$ python3 -q
>>> import numpy as np
>>> np.set_printoptions(suppress=True, linewidth=140)
>>> mat = np.load("x.npy")
>>> print(mat)
[[0 0 0 0 1]
 [0 0 0 1 0]
 [0 1 0 0 0]
 [0 0 1 0 0]
 [1 0 0 0 0]]
>>> cov = mat.T @ mat
>>> print(cov)
[[1 0 0 0 0]
 [0 1 0 0 0]
 [0 0 1 0 0]
 [0 0 0 1 0]
 [0 0 0 0 1]]
>>> print(np.round(np.linalg.svd(mat, compute_uv=False) ** 2, 2))
[1. 1. 1. 1. 1.]
>>> print(np.round(np.linalg.eigvalsh(cov)[::-1], 2))
[1. 1. 1. 1. 1.]
>>> print(np.trace(cov), (mat ** 2).sum())
5 5
>>> print(np.allclose(cov, cov.T))
True
>>> M = np.loadtxt("arr.csv", delimiter=",")
>>> print(M)
[[ 2. -2. -2. -5.]
 [ 5. -3. -4. -7.]
 [ 5. -4. -3. -7.]
 [-4.  2.  2.  3.]]
>>> M2 = M / np.sqrt((M ** 2).mean(axis=1, keepdims=True))
>>> print(np.round(np.linalg.norm(M2, axis=1), 2))
[2. 2. 2. 2.]
>>> f, g = M[3], M[1]
>>> print(f @ g)
-55.0
>>> print(f @ f)
33.0
>>> p = (f @ g) / (f @ f) * f
>>> print(round(float(np.linalg.norm(f + g) ** 2 + np.linalg.norm(f - g) ** 2), 2))
264.0
>>> print(p.round(2))
[ 6.67 -3.33 -3.33 -5.  ]
>>> print(np.round(g - p, 2))
[-1.67  0.33 -0.67 -2.  ]
>>> F = np.load("data.npy")
>>> print(F)
[[10  4  9  7  2]
 [ 4  0  3  1  7]
 [ 9  3  8  8  6]
 [ 7  1  8  8  9]
 [ 2  7  6  9 10]]
>>> print([round(float(np.linalg.det(F[:i, :i])), 2) + 0 for i in range(1, 6)])
[10.0, -16.0, -2.0, 80.0, 2890.0]
>>> print(np.all(np.linalg.eigvalsh(F) > 0))
False
>>> print(np.round(np.linalg.eigvalsh(F).min(), 2))
-6.09
>>> try:
...     np.linalg.cholesky(F)
... except np.linalg.LinAlgError as e:
...     print(e)
... 
Matrix is not positive definite
>>> vec = np.array([-4, -1, 0, 4, 2])
>>> y = F @ vec
>>> print(y)
[-12   2   5  21  41]
>>> print(np.round(np.linalg.solve(F, F[:, 0]), 2) + 0)
[1. 0. 0. 0. 0.]
>>> print(np.round(np.linalg.solve(F, y + F[:, 2]), 2))
[-4. -1.  1.  4.  2.]
>>> vec = np.array([5, 3, 5, 0, 3])
>>> y = F @ vec
>>> beta, lr = np.zeros(5), 1 / np.linalg.norm(F, 2) ** 2
>>> for i in range(40):
...     beta -= lr * F.T @ (F @ beta - y)
...     if i % 10 == 0: print(i, round(np.linalg.norm(F @ beta - y), 2))
... 
0 17.46
10 10.63
20 8.42
30 7.55
>>> print(round(np.linalg.cond(F), 2))
44.49
>>> print(beta.round(2))
[4.71 1.32 3.86 2.59 2.55]
>>> feats = np.array([[-2, 0, -3, 1, -2],
...     [-1, -3, 0, 2, -2],
...     [-1, -3, 0, 2, -2],
...     [-2, 2, 1, 0, -3],
...     [-3, -3, 2, 0, 0]])
>>> rng = np.random.default_rng(86056)
>>> M2 = feats + rng.integers(-2, 3, (5, 4)) @ rng.integers(-2, 3, (4, 5))
>>> print(M2)
[[-6  2  3  3 -8]
 [-3 -7 -4  9  1]
 [-3 -3 -2  4 -2]
 [-5  4  2  2 -6]
 [ 2 -3 -5 -3  6]]
>>> print(np.round(np.linalg.svd(M2 - feats, compute_uv=False), 2) + 0)
[15.42  9.92  3.33  0.84  0.  ]
>>> print(np.linalg.matrix_rank(M2 - feats, tol=1e-8))
4
>>> print(M2 - feats)
[[-4  2  6  2 -6]
 [-2 -4 -4  7  3]
 [-2  0 -2  2  0]
 [-3  2  1  2 -3]
 [ 5  0 -7 -3  6]]
>>> print(np.abs(M2 - feats).sum(axis=1))
[20 20  6 11 21]
>>> q, V = np.linalg.qr(M2[:, :4])[0], np.linalg.qr(M2[:, 4:])[0]
>>> sigma = np.linalg.svd(q.T @ V, compute_uv=False)
>>> print(round(np.linalg.norm(q @ q.T - V @ V.T, 2), 2))
1.0
>>> print(sigma.round(2))
[1.]
>>> left, sigma, Vt = np.linalg.svd(feats)
>>> print(sigma.round(2) + 0)
[7.15 4.81 3.81 2.3  0.  ]
>>> print(np.argmax(sigma[:-1] / (sigma[1:] + 1e-6)) + 1)
4
>>> M2 = left[:, :4] @ np.diag(sigma[:4]) @ Vt[:4]
>>> print(M2.round(2) + 0)
[[-2.  0. -3.  1. -2.]
 [-1. -3.  0.  2. -2.]
 [-1. -3.  0.  2. -2.]
 [-2.  2.  1.  0. -3.]
 [-3. -3.  2.  0.  0.]]
>>> print(np.linalg.matrix_rank(feats, rtol=0.05))
4
>>> arr = np.array([[1, -4, -9, 2], [-4, 16, 36, -8], [-9, 36, 81, -18], [2, -8, -18, 4]])
>>> left, sigma, Vt = np.linalg.svd(arr)
>>> V = Vt[:(sigma > 1e-8).sum()]
>>> vec = arr[0] + 5 * arr[3] + rng.integers(2) * np.eye(4)[1]
>>> print(vec)
[ 11. -44. -99.  22.]
>>> print(np.linalg.matrix_rank(np.vstack([arr, vec])))
1
>>> print(np.round(np.diag(V.T @ V), 2))
[0.01 0.16 0.79 0.04]
>>> print(np.round(V.T @ V, 2))
[[ 0.01 -0.04 -0.09  0.02]
 [-0.04  0.16  0.35 -0.08]
 [-0.09  0.35  0.79 -0.18]
 [ 0.02 -0.08 -0.18  0.04]]
>>> vec = np.array([-3, -3, -3, 0])
>>> print(arr @ (2 * vec))
[  72 -288 -648  144]
>>> print(np.einsum("ij,j->i", arr, vec))
[  36 -144 -324   72]
>>> print(arr @ vec)
[  36 -144 -324   72]
>>> print(arr * vec)
[[  -3   12   27    0]
 [  12  -48 -108    0]
 [  27 -108 -243    0]
 [  -6   24   54    0]]
>>> print((arr @ vec).argmax())
3
>>> print(np.linalg.norm(arr @ vec) <= np.linalg.norm(arr, 2) * np.linalg.norm(vec) + 1e-9)
True
>>> print(np.sign((arr @ vec).round(6)))
[ 1 -1 -1  1]
>>> print(arr @ np.ones(4))
[-10.  40.  90. -20.]
